% ipython --no-banner

In [1]: import numpy as np

In [2]: np.set_printoptions(precision=3, suppress=True, linewidth=160, legacy="1.25")

In [3]: M = np.load("m.npy")

In [4]: M
Out[4]: 
array([[ 0.534, -0.544, -1.118,  0.321,  1.369,  0.858, -1.369,  0.358],
       [ 1.299, -1.433, -2.247,  0.692,  2.903,  1.982, -2.844,  0.592],
       [-0.507,  0.709,  1.197, -0.49 , -1.326, -1.01 ,  1.236, -0.364],
       [-0.675,  0.772,  1.245, -0.237, -1.342, -0.903,  1.441, -0.435],
       [-1.217,  1.412,  2.1  , -0.536, -2.632, -2.1  ,  2.578, -0.435],
       [ 0.044, -0.106, -0.043, -0.113, -0.192,  0.049,  0.043, -0.035],
       [-0.822,  0.593,  1.187, -0.214, -1.45 , -1.089,  1.423, -0.269],
       [-1.076,  1.303,  2.072, -0.607, -2.681, -1.986,  2.699, -0.392],
       [-1.101,  1.216,  2.004, -0.648, -2.944, -2.026,  2.668, -0.461],
       [-1.192,  1.399,  2.05 , -0.626, -2.777, -1.997,  2.43 , -0.786],
       [ 1.237, -1.447, -2.109,  0.653,  2.926,  1.975, -2.534,  0.561],
       [-0.798,  0.759,  1.006, -0.538, -1.447, -1.152,  1.208, -0.13 ],
       [ 1.217, -1.383, -2.28 ,  0.574,  2.852,  1.903, -2.542,  0.742],
       [ 1.776, -2.197, -3.356,  0.882,  4.099,  2.879, -3.786,  0.965],
       [ 1.205, -1.439, -2.274,  0.66 ,  2.954,  1.727, -2.617,  0.722],
       [ 1.846, -2.067, -3.323,  1.107,  4.344,  2.933, -3.795,  1.063],
       [-0.715,  0.598,  1.065, -0.405, -1.281, -1.17 ,  1.193, -0.451],
       [ 0.587, -0.537, -1.129,  0.193,  1.408,  1.007, -1.401,  0.342],
       [ 0.023,  0.077, -0.097,  0.213,  0.007,  0.125, -0.047, -0.012],
       [ 1.815, -2.091, -3.185,  0.846,  4.218,  3.06 , -3.907,  1.038],
       [-1.748,  2.181,  3.243, -0.89 , -4.104, -3.088,  3.917, -0.785],
       [ 1.804, -2.149, -3.412,  0.925,  4.206,  3.067, -3.812,  0.833],
       [ 1.837, -2.089, -3.085,  0.965,  4.186,  3.073, -3.815,  0.856],
       [-0.563,  0.684,  1.004, -0.188, -1.323, -0.93 ,  1.441, -0.481],
       [-1.136,  1.418,  2.304, -0.616, -2.793, -1.861,  2.634, -0.494],
       [ 1.222, -1.481, -2.185,  0.63 ,  2.533,  1.989, -2.568,  0.471],
       [-1.803,  2.142,  3.237, -0.822, -4.117, -2.904,  4.072, -1.025],
       [-0.51 ,  0.589,  0.966, -0.383, -1.409, -0.874,  1.264, -0.315],
       [-0.109, -0.117,  0.119, -0.009,  0.171,  0.121,  0.019,  0.073],
       [-0.64 ,  0.764,  1.188, -0.382, -1.491, -1.01 ,  1.524, -0.224],
       [-0.672,  0.747,  1.039, -0.168, -1.286, -1.19 ,  1.416, -0.256],
       [ 1.925, -2.198, -3.355,  0.807,  4.237,  2.858, -3.845,  1.049],
       [-1.914,  2.087,  3.553, -0.937, -4.285, -3.123,  3.821, -1.07 ],
       [-0.566,  0.718,  1.041, -0.174, -1.393, -0.933,  1.379, -0.305],
       [-1.244,  1.374,  2.243, -0.503, -2.836, -2.001,  2.385, -0.613],
       [-0.501,  0.721,  1.052, -0.425, -1.396, -1.022,  1.445, -0.283]])

In [5]: Z = M[[23, 11]].astype(float)

In [6]: for _ in range(6):
   ...:     lab = np.linalg.norm(M[:, None] - Z, axis=-1).argmin(axis=1)
   ...:     Z = np.array([M[lab == j].mean(axis=0) for j in range(2)])
   ...: 

In [7]: lab
Out[7]: array([0, 0, 1, 1, 1, 1, 1, 1, 1, 1, 0, 1, 0, 0, 0, 0, 1, 0, 1, 0, 1, 0, 0, 1, 1, 0, 1, 1, 1, 1, 1, 0, 1, 1, 1, 1])

In [8]: np.bincount(lab)
Out[8]: array([13, 23])
